>>> import numpy as np
>>> np.set_printoptions(precision=2, suppress=True, linewidth=160, legacy="1.25")
>>> def rnd(a):
...     return np.round(a, 2) + 0
... 
>>> m1 = np.array([[2, 3, 3, 1, -2, 3, 3, -2, -1, 3, 1, 0, -1, -1],
...     [3, 3, -3, 2, 1, 1, -1, -2, -2, 0, 3, 1, 2, -3],
...     [-2, -3, 3, 0, -3, 1, -1, -2, 2, -2, -1, -1, -1, 3],
...     [2, 1, -1, 1, -1, 1, 3, 0, 1, 3, -1, 1, 3, -1],
...     [1, -3, 0, -1, 2, 0, -3, -3, 1, 2, -1, 3, 2, -1],
...     [-1, 3, 3, 2, -3, -1, 2, 0, 2, -1, 0, 3, 1, 0]])
>>> m1
array([[ 2,  3,  3,  1, -2,  3,  3, -2, -1,  3,  1,  0, -1, -1],
       [ 3,  3, -3,  2,  1,  1, -1, -2, -2,  0,  3,  1,  2, -3],
       [-2, -3,  3,  0, -3,  1, -1, -2,  2, -2, -1, -1, -1,  3],
       [ 2,  1, -1,  1, -1,  1,  3,  0,  1,  3, -1,  1,  3, -1],
       [ 1, -3,  0, -1,  2,  0, -3, -3,  1,  2, -1,  3,  2, -1],
       [-1,  3,  3,  2, -3, -1,  2,  0,  2, -1,  0,  3,  1,  0]])
>>> vec = np.array([2, 2, 1, -2, 0, 0, 1, -2, 2, -2, 0, 0, 0, -1])
>>> a = np.maximum(m1 @ vec, 0)
>>> m1.T @ a
array([ 36,  87,  45,  50, -54,  33,  56, -38,   2,  29,  28,  42,  22, -32])
>>> a
array([11,  7,  1,  3,  0, 11])
>>> np.maximum(m1 @ vec, 0) - np.maximum(-m1 @ vec, 0)
array([11,  7,  1,  3,  0, 11])
>>> np.maximum(m1 @ (3 * vec), 0)
array([33, 21,  3,  9,  0, 33])
>>> E = np.load("layer13.npy")
>>> E
array([[-0.93, -0.19,  0.31, -0.54,  0.01, -0.33, -0.56, -0.99],
       [ 0.92,  0.24, -0.81, -0.2 , -0.29,  0.26,  0.79,  0.92],
       [ 0.56,  0.14, -0.62, -0.31, -0.2 ,  0.1 ,  0.52,  0.27],
       [ 0.98,  0.11, -0.96, -0.64, -0.69,  0.26,  0.95,  0.97],
       [-0.93, -0.97,  1.  ,  0.95, -0.31, -0.6 , -0.96,  1.  ],
       [-0.99,  0.52,  0.82,  0.13,  0.84, -0.19, -0.96, -1.  ],
       [-0.99, -0.99,  1.  ,  1.  ,  0.38, -0.66, -1.  ,  1.  ],
       [ 0.96,  0.09, -0.96, -0.72, -0.69,  0.21,  0.94,  0.91],
       [ 0.71,  0.83, -0.87, -0.15,  0.54,  0.45,  0.49, -0.59],
       [-1.  , -0.31,  1.  ,  1.  ,  0.99, -0.49, -1.  , -0.99],
       [ 0.99,  0.91, -0.92,  0.57,  0.65,  0.72,  0.81,  0.99],
       [ 0.87,  0.27, -0.36,  0.42,  0.07,  0.3 ,  0.49,  0.97],
       [ 0.94, -0.85, -0.99, -0.99, -0.99, -0.38,  0.99,  0.74],
       [-0.73, -0.33,  0.99,  0.97,  0.71, -0.04, -0.94,  0.96],
       [-0.74, -0.97, -0.44, -0.98, -0.98, -0.75,  0.74, -0.9 ],
       [ 0.95, -0.71,  0.54,  0.74, -0.62,  0.06,  0.56,  1.  ],
       [ 0.47,  0.63, -0.99, -0.95, -0.35,  0.13,  0.87, -0.99],
       [-0.01,  0.52,  0.19,  0.5 ,  0.59,  0.23, -0.37, -0.1 ],
       [-0.83, -0.47,  0.76,  0.1 , -0.04, -0.3 , -0.64, -0.68],
       [-0.94,  0.19,  1.  ,  1.  ,  0.98,  0.2 , -1.  ,  0.99],
       [ 0.81, -0.6 , -0.52, -0.43, -0.77, -0.11,  0.78,  0.97],
       [ 0.99,  0.83, -1.  , -0.96, -0.6 ,  0.52,  0.99, -0.4 ],
       [ 1.  ,  0.74, -0.99, -0.39, -0.27,  0.6 ,  0.97,  0.99],
       [-0.82,  0.19,  0.56,  0.19,  0.49, -0.08, -0.7 , -0.94],
       [ 0.12, -0.63,  0.6 ,  0.27, -0.44, -0.19, -0.03,  0.93],
       [ 1.  , -0.26, -1.  , -0.99, -0.98,  0.09,  1.  ,  0.84],
       [ 0.98, -0.77, -1.  , -1.  , -1.  , -0.41,  1.  , -0.85],
       [ 0.99,  0.24, -0.99, -0.82, -0.74,  0.29,  0.98,  0.92],
       [-0.95, -0.79,  1.  ,  0.93,  0.38, -0.41, -0.97,  0.83],
       [-0.96, -0.28,  0.92,  0.46,  0.45, -0.29, -0.9 , -0.93],
       [-0.04, -0.92,  0.9 ,  0.41, -0.77, -0.44, -0.15,  0.99],
       [ 0.22, -0.25,  0.91,  0.91,  0.39,  0.09, -0.64,  0.99],
       [ 0.97,  0.45, -0.99, -0.83, -0.6 ,  0.31,  0.96,  0.59],
       [-0.99, -0.81,  1.  ,  0.94,  0.53, -0.5 , -0.99,  0.25],
       [ 0.77, -0.63, -0.6 , -0.58, -0.81, -0.16,  0.8 ,  0.93],
       [ 1.  ,  0.87, -1.  , -0.6 , -0.23,  0.69,  0.99,  0.98],
       [-0.82, -0.7 ,  0.94,  0.54, -0.09, -0.35, -0.77,  0.4 ],
       [-1.  , -0.78,  1.  ,  1.  ,  0.97, -0.64, -1.  , -0.94],
       [-0.85,  0.44,  0.63,  0.41,  0.7 ,  0.02, -0.79, -0.96],
       [-0.69,  0.18,  0.45,  0.19,  0.41, -0.04, -0.58, -0.85]])
>>> C = E[[15, 23]].astype(float)
>>> for _ in range(7):
...     z = np.linalg.norm(E[:, None] - C, axis=-1).argmin(axis=1)
...     C = np.array([E[z == j].mean(axis=0) for j in range(2)])
... 
>>> z
array([1, 0, 0, 0, 1, 1, 1, 0, 0, 1, 0, 0, 0, 1, 0, 0, 0, 1, 1, 1, 0, 0, 0, 1, 1, 0, 0, 0, 1, 1, 1, 1, 0, 1, 0, 0, 1, 1, 1, 1])
>>> rnd(C[1] - C[0])
array([-1.51, -0.4 ,  1.57,  1.06,  0.84, -0.41, -1.58, -0.46])
>>> np.bincount(z)
array([20, 20])
